% ipython --no-banner

In [1]: import numpy as np

In [2]: np.set_printoptions(precision=2, suppress=True, linewidth=120)

In [3]: rd = lambda a: np.round(a, 2) + 0

In [4]: F = np.loadtxt("data.csv", delimiter=",")

In [5]: rd(F)
Out[5]: 
array([[0.03, 0.09, 0.12, 0.16, 0.  , 0.12, 0.09, 0.12, 0.16, 0.09],
       [0.03, 0.06, 0.  , 0.15, 0.09, 0.09, 0.12, 0.15, 0.15, 0.15],
       [0.06, 0.13, 0.06, 0.13, 0.06, 0.13, 0.  , 0.1 , 0.16, 0.16],
       [0.06, 0.14, 0.06, 0.17, 0.11, 0.03, 0.14, 0.11, 0.14, 0.06],
       [0.13, 0.03, 0.06, 0.13, 0.03, 0.16, 0.06, 0.06, 0.16, 0.16],
       [0.  , 0.1 , 0.14, 0.03, 0.17, 0.17, 0.17, 0.03, 0.03, 0.14],
       [0.  , 0.17, 0.12, 0.  , 0.21, 0.04, 0.12, 0.04, 0.21, 0.08],
       [0.11, 0.18, 0.11, 0.14, 0.07, 0.04, 0.04, 0.11, 0.18, 0.04],
       [0.14, 0.1 , 0.1 , 0.07, 0.14, 0.1 , 0.03, 0.07, 0.07, 0.17],
       [0.08, 0.19, 0.19, 0.12, 0.04, 0.04, 0.04, 0.15, 0.  , 0.15]])

In [6]: rd(F.sum(axis=1))
Out[6]: array([1., 1., 1., 1., 1., 1., 1., 1., 1., 1.])

In [7]: pr = np.eye(10)[6]

In [8]: for _ in range(3):
   ...:     pr = pr @ F
   ...:     print(pr.round(2))
   ...: 
[0.   0.17 0.12 0.   0.21 0.04 0.12 0.04 0.21 0.08]
[0.08 0.1  0.08 0.1  0.1  0.1  0.07 0.09 0.13 0.15]
[0.07 0.12 0.1  0.11 0.09 0.09 0.08 0.1  0.11 0.13]

In [9]: rng = np.random.default_rng(471)

In [10]: A2 = F + rng.integers(-2, 3, (10, 1)) @ rng.integers(-2, 3, (1, 10))

In [11]: rd(A2)
Out[11]: 
array([[-0.97,  1.09,  0.12, -0.84, -1.  , -1.88,  2.09, -0.88,  2.16,  1.09],
       [-0.97,  1.06,  0.  , -0.85, -0.91, -1.91,  2.12, -0.85,  2.15,  1.15],
       [ 2.06, -1.87,  0.06,  2.13,  2.06,  4.13, -4.  ,  2.1 , -3.84, -1.84],
       [-1.94,  2.14,  0.06, -1.83, -1.89, -3.97,  4.14, -1.89,  4.14,  2.06],
       [ 1.13, -0.97,  0.06,  1.13,  1.03,  2.16, -1.94,  1.06, -1.84, -0.84],
       [-2.  ,  2.1 ,  0.14, -1.97, -1.83, -3.83,  4.17, -1.97,  4.03,  2.14],
       [-1.  ,  1.17,  0.12, -1.  , -0.79, -1.96,  2.12, -0.96,  2.21,  1.08],
       [ 2.11, -1.82,  0.11,  2.14,  2.07,  4.04, -3.96,  2.11, -3.82, -1.96],
       [-1.86,  2.1 ,  0.1 , -1.93, -1.86, -3.9 ,  4.03, -1.93,  4.07,  2.17],
       [ 1.08, -0.81,  0.19,  1.12,  1.04,  2.04, -1.96,  1.15, -2.  , -0.85]])

In [12]: rd(A2 - F)
Out[12]: 
array([[-1.,  1.,  0., -1., -1., -2.,  2., -1.,  2.,  1.],
       [-1.,  1.,  0., -1., -1., -2.,  2., -1.,  2.,  1.],
       [ 2., -2.,  0.,  2.,  2.,  4., -4.,  2., -4., -2.],
       [-2.,  2.,  0., -2., -2., -4.,  4., -2.,  4.,  2.],
       [ 1., -1.,  0.,  1.,  1.,  2., -2.,  1., -2., -1.],
       [-2.,  2.,  0., -2., -2., -4.,  4., -2.,  4.,  2.],
       [-1.,  1.,  0., -1., -1., -2.,  2., -1.,  2.,  1.],
       [ 2., -2.,  0.,  2.,  2.,  4., -4.,  2., -4., -2.],
       [-2.,  2.,  0., -2., -2., -4.,  4., -2.,  4.,  2.],
       [ 1., -1.,  0.,  1.,  1.,  2., -2.,  1., -2., -1.]])

In [13]: np.linalg.matrix_rank(A2 - F, tol=1e-8)
Out[13]: np.int64(1)

In [14]: np.abs(A2 - F).sum(axis=1)
Out[14]: array([12., 12., 24., 24., 12., 24., 12., 24., 24., 12.])
